% ipython --no-banner

In [1]: import numpy as np

In [2]: np.set_printoptions(suppress=True, linewidth=160)

In [3]: m1 = np.load("a.npy")

In [4]: print(m1)
[[0 0 0]
 [0 4 6]
 [0 6 9]]

In [5]: print(np.flatnonzero(np.linalg.matrix_power((m1 != 0) + (m1.T != 0) + np.eye(3), 3)[0]))
[0]

In [6]: print(round(np.linalg.det(m1), 3))
0.0

In [7]: print(m1 @ m1)
[[  0   0   0]
 [  0  52  78]
 [  0  78 117]]

In [8]: print((np.linalg.matrix_power((m1 != 0) + (m1.T != 0) + np.eye(3), 3) > 0).astype(int))
[[1 0 0]
 [0 1 1]
 [0 1 1]]

In [9]: f = np.array([1, 6, 4, -1, 0])

In [10]: v = np.array([-9, 2, 7, 6, -1, 7])

In [11]: mat = np.outer(f, v)

In [12]: print(mat)
[[ -9   2   7   6  -1   7]
 [-54  12  42  36  -6  42]
 [-36   8  28  24  -4  28]
 [  9  -2  -7  -6   1  -7]
 [  0   0   0   0   0   0]]

In [13]: # null space of dimension 5

In [14]: def softmax(z):
    ...:     e = np.exp(z - z.max(axis=-1, keepdims=True))
    ...:     return e / e.sum(axis=-1, keepdims=True)
    ...: 

In [15]: print(np.round(softmax(mat[1] + 4), 3) + 0)
[0.    0.    0.499 0.001 0.    0.499]

In [16]: print(np.round(softmax(mat).sum(axis=1), 3))
[1. 1. 1. 1. 1.]

In [17]: att = mat @ mat.T / np.sqrt(6)

In [18]: print(np.round(softmax(att), 3) + 0)
[[0.  1.  0.  0.  0. ]
 [0.  1.  0.  0.  0. ]
 [0.  1.  0.  0.  0. ]
 [0.  0.  0.  1.  0. ]
 [0.2 0.2 0.2 0.2 0.2]]

In [19]: print(np.round(softmax(att + np.triu(np.full(att.shape, -np.inf), 1)), 3) + 0)
[[1.  0.  0.  0.  0. ]
 [0.  1.  0.  0.  0. ]
 [0.  1.  0.  0.  0. ]
 [0.  0.  0.  1.  0. ]
 [0.2 0.2 0.2 0.2 0.2]]

In [20]: print(np.round(mat @ np.linalg.pinv(mat) @ mat, 3))
[[ -9.   2.   7.   6.  -1.   7.]
 [-54.  12.  42.  36.  -6.  42.]
 [-36.   8.  28.  24.  -4.  28.]
 [  9.  -2.  -7.  -6.   1.  -7.]
 [  0.   0.   0.   0.   0.   0.]]

In [21]: print(np.allclose(mat[:-1].T @ np.linalg.lstsq(mat[:-1].T, mat[-1])[0], mat[-1]))
True

In [22]: print(np.unique(mat.round(6), axis=0).shape)
(5, 6)

In [23]: cov = mat.T @ mat

In [24]: print(cov)
[[ 4374  -972 -3402 -2916   486 -3402]
 [ -972   216   756   648  -108   756]
 [-3402   756  2646  2268  -378  2646]
 [-2916   648  2268  1944  -324  2268]
 [  486  -108  -378  -324    54  -378]
 [-3402   756  2646  2268  -378  2646]]

In [25]: print((mat @ mat.T).shape)
(5, 5)

In [26]: left, sig, VT = np.linalg.svd(mat)

In [27]: print(sig.round(3) + 0)
[108.995   0.      0.      0.      0.   ]

In [28]: other = left[:, :1] @ np.diag(sig[:1]) @ VT[:1]

In [29]: print(round(float(np.linalg.norm(mat - other, 2)), 3), round(float(sig[1]), 3))
0.0 0.0

In [30]: print(np.linalg.matrix_rank(mat, rtol=0.05))
1

In [31]: print(round(float(np.linalg.norm(mat - other) / np.linalg.norm(mat)), 3))
0.0

In [32]: A = np.loadtxt("case3.csv", delimiter=",")

In [33]: print(A)
[[ 0.197  0.235  0.119]
 [-0.197 -0.235 -0.119]
 [-0.291 -0.345 -0.178]
 [ 0.149  0.178  0.09 ]
 [-0.197 -0.235 -0.119]
 [-0.1   -0.119 -0.06 ]
 [-0.05  -0.06  -0.03 ]
 [ 0.604  0.686  0.397]
 [ 0.05   0.06   0.03 ]
 [ 0.422  0.493  0.264]
 [-0.197 -0.235 -0.119]
 [ 0.     0.     0.   ]
 [-0.664 -0.744 -0.446]
 [-0.245 -0.291 -0.149]
 [-0.422 -0.493 -0.264]
 [ 0.     0.     0.   ]
 [ 0.291  0.345  0.178]
 [-0.716 -0.793 -0.493]
 [-0.604 -0.686 -0.397]]

In [34]: # row 4 repeats row 1

In [35]: cov = np.cov(A, rowvar=False)

In [36]: print(np.round(np.corrcoef(A[:, 0], A[:, 2])[0, 1], 3))
0.999

In [37]: print(np.argsort(-A.std(axis=0).round(6), kind="stable"))
[1 0 2]

In [38]: print(np.argwhere(np.triu(np.abs(np.corrcoef(A.T)) > 0.8, 1)))
[[0 1]
 [0 2]
 [1 2]]

In [39]: other = np.array([[0, 2, 3], [2, 0, 0], [2, -1, -1]])

In [40]: print(np.linalg.matrix_rank(A @ other))
3

In [41]: print(np.round(np.einsum("ij->j", A), 3))
[-1.97  -2.239 -1.296]

In [42]: print(np.vstack([A, other.T]).shape)
(22, 3)

In [43]: E = np.load("dump.npy")

In [44]: print(E)
[[9 0 9 0 9 0]
 [6 7 6 7 6 7]
 [8 6 8 6 8 6]
 [9 0 9 0 9 0]
 [6 7 6 7 6 7]
 [8 6 8 6 8 6]]

In [45]: # column 2 repeats column 0

In [46]: th = np.radians(15)

In [47]: R = np.eye(6)

In [48]: R[4, 4] = R[3, 3] = np.cos(th)

In [49]: R[4, 3], R[3, 4] = -np.sin(th), np.sin(th)

In [50]: print(R.round(3))
[[ 1.     0.     0.     0.     0.     0.   ]
 [ 0.     1.     0.     0.     0.     0.   ]
 [ 0.     0.     1.     0.     0.     0.   ]
 [ 0.     0.     0.     0.966  0.259  0.   ]
 [ 0.     0.     0.    -0.259  0.966  0.   ]
 [ 0.     0.     0.     0.     0.     1.   ]]

In [51]: other = E @ R.T

In [52]: print(np.allclose(np.linalg.norm(E, axis=1), np.linalg.norm(other, axis=1)))
True

In [53]: print(np.round(np.abs(other - E).max(axis=0), 3))
[0.    0.    0.    2.329 2.016 0.   ]

In [54]: rng = np.random.default_rng(309225)

In [55]: labels = rng.permutation(6)

In [56]: print(labels)
[2 0 1 3 4 5]

In [57]: other = R[labels][:, labels]

In [58]: print(other.round(3))
[[ 1.     0.     0.     0.     0.     0.   ]
 [ 0.     1.     0.     0.     0.     0.   ]
 [ 0.     0.     1.     0.     0.     0.   ]
 [ 0.     0.     0.     0.966  0.259  0.   ]
 [ 0.     0.     0.    -0.259  0.966  0.   ]
 [ 0.     0.     0.     0.     0.     1.   ]]

In [59]: print(np.round(np.diag(other), 3))
[1.    1.    1.    0.966 0.966 1.   ]

In [60]: print(np.round(np.sort(np.abs(np.linalg.eigvals(other))), 3))
[1. 1. 1. 1. 1. 1.]

In [61]: print(np.round(np.trace(other), 3))
5.932

In [62]: left, sig, VT = np.linalg.svd(E)

In [63]: print(np.argmax(sig[:-1] / (sig[1:] + 1e-6)) + 1)
2

In [64]: print(sig.round(3) + 0)
[37.55  13.638  0.     0.     0.     0.   ]

In [65]: other = left[:, :2] @ np.diag(sig[:2]) @ VT[:2]

In [66]: print(round(float(np.abs(E - other).max()), 3))
0.0

In [67]: print(np.linalg.matrix_rank(E, rtol=0.05))
2

In [68]: print(round(np.linalg.norm(E - other, 2), 3), round(sig[2], 3))
0.0 0.0

In [69]: print(np.linalg.matrix_rank(other))
2

In [70]: M = np.abs(np.array([[2, -3, -3, 2, -3],
    ...:     [-2, -3, -2, 0, 2],
    ...:     [1, 3, 1, 3, 0],
    ...:     [-1, 1, 1, 2, -1],
    ...:     [2, -1, -2, 0, 1]])) + np.eye(5)

In [71]: M = M / M.sum(axis=1, keepdims=True)

In [72]: print(M.round(3))
[[0.214 0.214 0.214 0.143 0.214]
 [0.2   0.4   0.2   0.    0.2  ]
 [0.111 0.333 0.222 0.333 0.   ]
 [0.143 0.143 0.143 0.429 0.143]
 [0.286 0.143 0.286 0.    0.286]]

In [73]: # looks like rank 4

In [74]: left, sig, VT = np.linalg.svd(M)

In [75]: vecs = VT[:(sig > 1e-8).sum()]

In [76]: x = M[2] + 5 * M[0] + rng.integers(2) * np.eye(5)[4]

In [77]: print(x.round(3))
[1.183 1.405 1.294 1.048 1.071]

In [78]: print(np.round(np.diag(vecs.T @ vecs), 3))
[0.333 1.    0.833 1.    0.833]

In [79]: print(np.linalg.matrix_rank(np.vstack([M, x])))
4

In [80]: print(round(float(np.linalg.norm(x - vecs.T @ vecs @ x)), 3))
0.0

In [81]: print(np.allclose(vecs.T @ vecs @ x, x))
True

In [82]: left, sig, VT = np.linalg.svd(M)

In [83]: print(sig.round(3) + 0)
[1.01  0.446 0.265 0.097 0.   ]

In [84]: other = left[:, :4] @ np.diag(sig[:4]) @ VT[:4]

In [85]: print(np.linalg.matrix_rank(M, rtol=0.05))
4

In [86]: print(np.round(np.abs(M - other).max(), 3))
0.0

In [87]: print(np.round(np.linalg.matrix_power(M, 100), 3))
[[0.188 0.265 0.212 0.171 0.165]
 [0.188 0.265 0.212 0.171 0.165]
 [0.188 0.265 0.212 0.171 0.165]
 [0.188 0.265 0.212 0.171 0.165]
 [0.188 0.265 0.212 0.171 0.165]]

In [88]: print(np.round(M @ np.ones(5), 3))
[1. 1. 1. 1. 1.]

In [89]: print(np.round(np.sort(np.abs(np.linalg.eigvals(M)))[::-1], 3) + 0)
[1.    0.341 0.169 0.169 0.   ]

In [90]: pr = np.eye(5)[0]

In [91]: for _ in range(5):
    ...:     pr = pr @ M
    ...:     print(pr.round(3))
    ...: 
[0.214 0.214 0.214 0.143 0.214]
[0.194 0.254 0.218 0.163 0.17 ]
[0.189 0.264 0.213 0.17  0.164]
[0.188 0.265 0.212 0.171 0.164]
[0.188 0.265 0.212 0.171 0.165]
